>>> import numpy as np
>>> np.set_printoptions(precision=3, suppress=True, linewidth=120)
>>> rd = lambda a: np.round(a, 3) + 0
>>> arr = np.array([[2, 2, 4, 2, 4],
...     [2, 0, 4, 0, 3],
...     [4, 4, 0, 1, 2],
...     [2, 0, 1, 2, 4],
...     [4, 3, 2, 4, 4]])
>>> # equal to its transpose
>>> ev, V = np.linalg.eigh(arr)
>>> print(np.abs(V[:, -1]).round(6).argmax())
4
>>> print(np.unique(ev.round(6) + 0, return_counts=True)[1])
[1 1 1 1 1]
>>> print(rd(V @ np.diag(ev) @ V.T))
[[2. 2. 4. 2. 4.]
 [2. 0. 4. 0. 3.]
 [4. 4. 0. 1. 2.]
 [2. 0. 1. 2. 4.]
 [4. 3. 2. 4. 4.]]
>>> print(rd(V.T @ V))
[[1. 0. 0. 0. 0.]
 [0. 1. 0. 0. 0.]
 [0. 0. 1. 0. 0.]
 [0. 0. 0. 1. 0.]
 [0. 0. 0. 0. 1.]]
>>> rng = np.random.default_rng(943212)
>>> idx = rng.permutation(5)
>>> print(idx)
[2 4 3 0 1]
>>> Y = arr[idx][:, idx]
>>> print(rd(np.linalg.det(Y)), rd(np.linalg.det(arr[idx])))
-238.0 238.0
>>> print(Y)
[[0 2 1 4 4]
 [2 4 4 4 3]
 [1 4 2 2 0]
 [4 4 2 2 2]
 [4 3 0 2 0]]
>>> x0 = np.array([3, -3, 1, -1, 3])
>>> print(np.einsum("ij,j->i", arr, x0))
[14 19  5 17 13]
>>> print(arr * x0)
[[  6  -6   4  -2  12]
 [  6   0   4   0   9]
 [ 12 -12   0  -1   6]
 [  6   0   1  -2  12]
 [ 12  -9   2  -4  12]]
>>> print(arr @ np.ones(5))
[14.  9. 11.  9. 17.]
>>> print(np.linalg.norm(arr @ x0) <= np.linalg.norm(arr, 2) * np.linalg.norm(x0) + 1e-9)
True
>>> print((arr * x0).sum(axis=1))
[14 19  5 17 13]
>>> print(arr @ x0)
[14 19  5 17 13]
>>> E = np.loadtxt("dump.csv", delimiter=",")
>>> print(E)
[[ 0.188  3.875 -1.697 -1.345]
 [-2.083 -4.288  0.87   1.898]
 [ 1.112 -9.247  4.034  2.218]
 [-0.173  0.519 -4.265 -5.28 ]
 [ 3.421 -7.96   8.374  3.804]
 [ 4.609  0.871  5.986  7.234]
 [-0.626 -4.68   3.822  3.5  ]
 [-4.17  -6.114  2.682  4.007]
 [ 3.334 -2.09   5.229  3.344]
 [ 3.876  6.8   -2.277 -3.285]
 [-0.728 11.219 -5.669 -4.573]
 [-2.987  5.724 -6.432 -7.119]
 [ 0.587 -7.     5.156  3.279]
 [-1.243  3.404  0.521  3.128]
 [-0.037  3.515 -5.502 -5.806]
 [-2.908  3.625 -4.882 -1.761]
 [-8.834 -0.337 -5.18  -5.947]
 [-1.645  6.679 -6.783 -5.861]
 [-2.74   0.318  0.063 -1.184]
 [ 1.482 -6.     5.552  5.386]
 [-2.776  7.78  -9.726 -3.528]
 [ 6.257 -7.013  6.837  5.746]]
>>> d = np.linalg.norm(E[:, None] - E[None], axis=-1)
>>> print(np.flatnonzero(d[1] < d.mean() / 2))
[ 1  6  7 12 18]
>>> print(d.mean(axis=1).argmax())
10
>>> print((d + 1e9 * np.eye(22)).round(6).argmin(axis=1))
[15  6 12 14 21  8 12  1 19  0 17 17 19  0  3  0 15 11  0 12 17  4]
>>> cent = E[[15, 14]].astype(float)
>>> for _ in range(6):
...     idx = np.linalg.norm(E[:, None] - cent, axis=-1).argmin(axis=1)
...     cent = np.array([E[idx == j].mean(axis=0) for j in range(2)])
... 
>>> print(idx)
[1 0 0 1 0 0 0 0 0 1 1 1 0 1 1 1 1 1 1 0 1 0]
>>> print(np.abs(cent[1] - cent[0]).argmax())
1
>>> print(rd(cent))
[[ 1.392 -5.352  4.854  4.042]
 [-1.667  4.427 -4.319 -3.547]]
>>> print(rd(cent[1] - cent[0]))
[-3.06   9.779 -9.173 -7.588]
>>> t3 = np.stack([cent, 3 * cent, cent[::-1]])
>>> print(np.linalg.matrix_rank(t3.reshape(3, -1)))
2
>>> print(np.linalg.matrix_rank(t3))
[2 2 2]
>>> Xs = E - E.mean(axis=0)
>>> Uu, sig, Vh = np.linalg.svd(Xs, full_matrices=False)
>>> print(rd(sig))
[40.043 16.591  9.578  4.783]
>>> print(rd(Vh[0] * np.sign(Vh[0, np.abs(Vh[0]).argmax()])))
[-0.206  0.613 -0.597 -0.475]
>>> print(np.abs(Uu[:, 0]).argmax())
20
>>> print(rd(np.abs(Vh[-1])))
[0.304 0.281 0.774 0.478]
>>> print(np.abs(Vh[0]).argmax())
1
>>> print(np.searchsorted(np.cumsum(sig ** 2) / (sig ** 2).sum(), 0.9) + 1)
2
>>> x0 = np.array([-2, -2, -2, -2])
>>> target = E @ x0
>>> print(rd(np.linalg.lstsq(E, target)[0]))
[-2. -2. -2. -2.]
>>> target = target + 0.02 * rng.normal(size=22)
>>> print(rd(target))
[ -2.03    7.212   3.76   18.391 -15.239 -37.423  -4.031   7.163 -19.642 -10.239  -0.508  21.628  -4.063 -11.605
  15.648  11.87   40.628  15.209   7.097 -12.835  16.512 -23.626]
>>> coef, *_ = np.linalg.lstsq(E, target)
>>> print(coef.round())
[-2. -2. -2. -2.]
>>> F = np.loadtxt("data.csv", delimiter=",")
>>> print(F)
[[ 2.69 -3.86 -4.48]
 [-1.19  1.61  1.93]
 [ 0.91  0.21 -0.71]
 [ 0.54  0.24 -0.36]
 [-0.22 -1.07 -0.37]]
>>> # null space of dimension 1
>>> print(rd(np.linalg.norm(F, 2) / np.linalg.norm(F)))
0.982
>>> print(np.argsort(-np.linalg.norm(F, axis=0).round(6), kind="stable")[:3])
[2 1 0]
>>> print([round(float(x), 3) for x in np.linalg.svd(F, compute_uv=False)[:3]])
[7.158, 1.374, 0.0]
>>> r0 = np.array([0, 1])
>>> print(np.polyval(r0, F[2]))
[1. 1. 1.]
>>> Uu, sig, Vh = np.linalg.svd(F)
>>> print(rd(sig))
[7.158 1.374 0.   ]
>>> Y = Uu[:, :2] @ np.diag(sig[:2]) @ Vh[:2]
>>> print(rd(np.linalg.norm(F - Y, 2)), rd(sig[2]))
0.0 0.0
>>> print(np.linalg.matrix_rank(F, rtol=0.05))
2
>>> print(rd(np.linalg.norm(F - Y) / np.linalg.norm(F)))
0.0
>>> print(np.abs(np.diag(np.linalg.qr(F)[1])) > 1e-9)
[ True  True False]
>>> print(np.unique(F.round(6), axis=0).shape)
(5, 3)
>>> print(np.linalg.lstsq(F[:-1].T, F[-1])[2])
2
>>> print(rd(np.trace(np.linalg.pinv(F) @ F)))
2.0
>>> print(np.allclose(F[:-1].T @ np.linalg.lstsq(F[:-1].T, F[-1])[0], F[-1]))
True
>>> m1 = np.load("a.npy")
>>> print(m1)
[[ 1  2  2]
 [ 4  5  5]
 [ 5  6  8]
 [ 7  9  8]
 [10 11  9]
 [10 13  9]
 [12 13 12]
 [15 14 12]
 [17 16 12]
 [20 16 13]
 [21 16 16]
 [24 19 16]
 [25 19 16]]
>>> Xs = m1 - m1.mean(axis=1)
Traceback (most recent call last):
  File "<python-input-74>", line 1, in <module>
    Xs = m1 - m1.mean(axis=1)
         ~~~^~~~~~~~~~~~~~~~~
ValueError: operands could not be broadcast together with shapes (13,3) (13,) 
>>> Xs = m1 - m1.mean(axis=0)
>>> Uu, sig, Vh = np.linalg.svd(Xs, full_matrices=False)
>>> print(rd(sig))
[35.801  4.163  3.474]
>>> print(rd(sig ** 2 / (sig ** 2).sum()))
[0.978 0.013 0.009]
>>> print(rd(np.abs(Vh[-1])))
[0.182 0.434 0.882]
>>> print(rd((sig ** 2).sum() ** 2 / (sig ** 4).sum()))
1.046
>>> Xs = (m1 - m1.mean(axis=0)) / m1.std(axis=0)
>>> print(Xs.std(axis=0))
[1. 1. 1.]
>>> coef = np.linalg.lstsq(np.delete(Xs, 0, axis=1), Xs[:, 0])[0]
>>> print(np.abs(coef).argmax())
0
>>> print(rd(1 - np.var(Xs[:, 0] - np.delete(Xs, 0, axis=1) @ coef)))
0.948
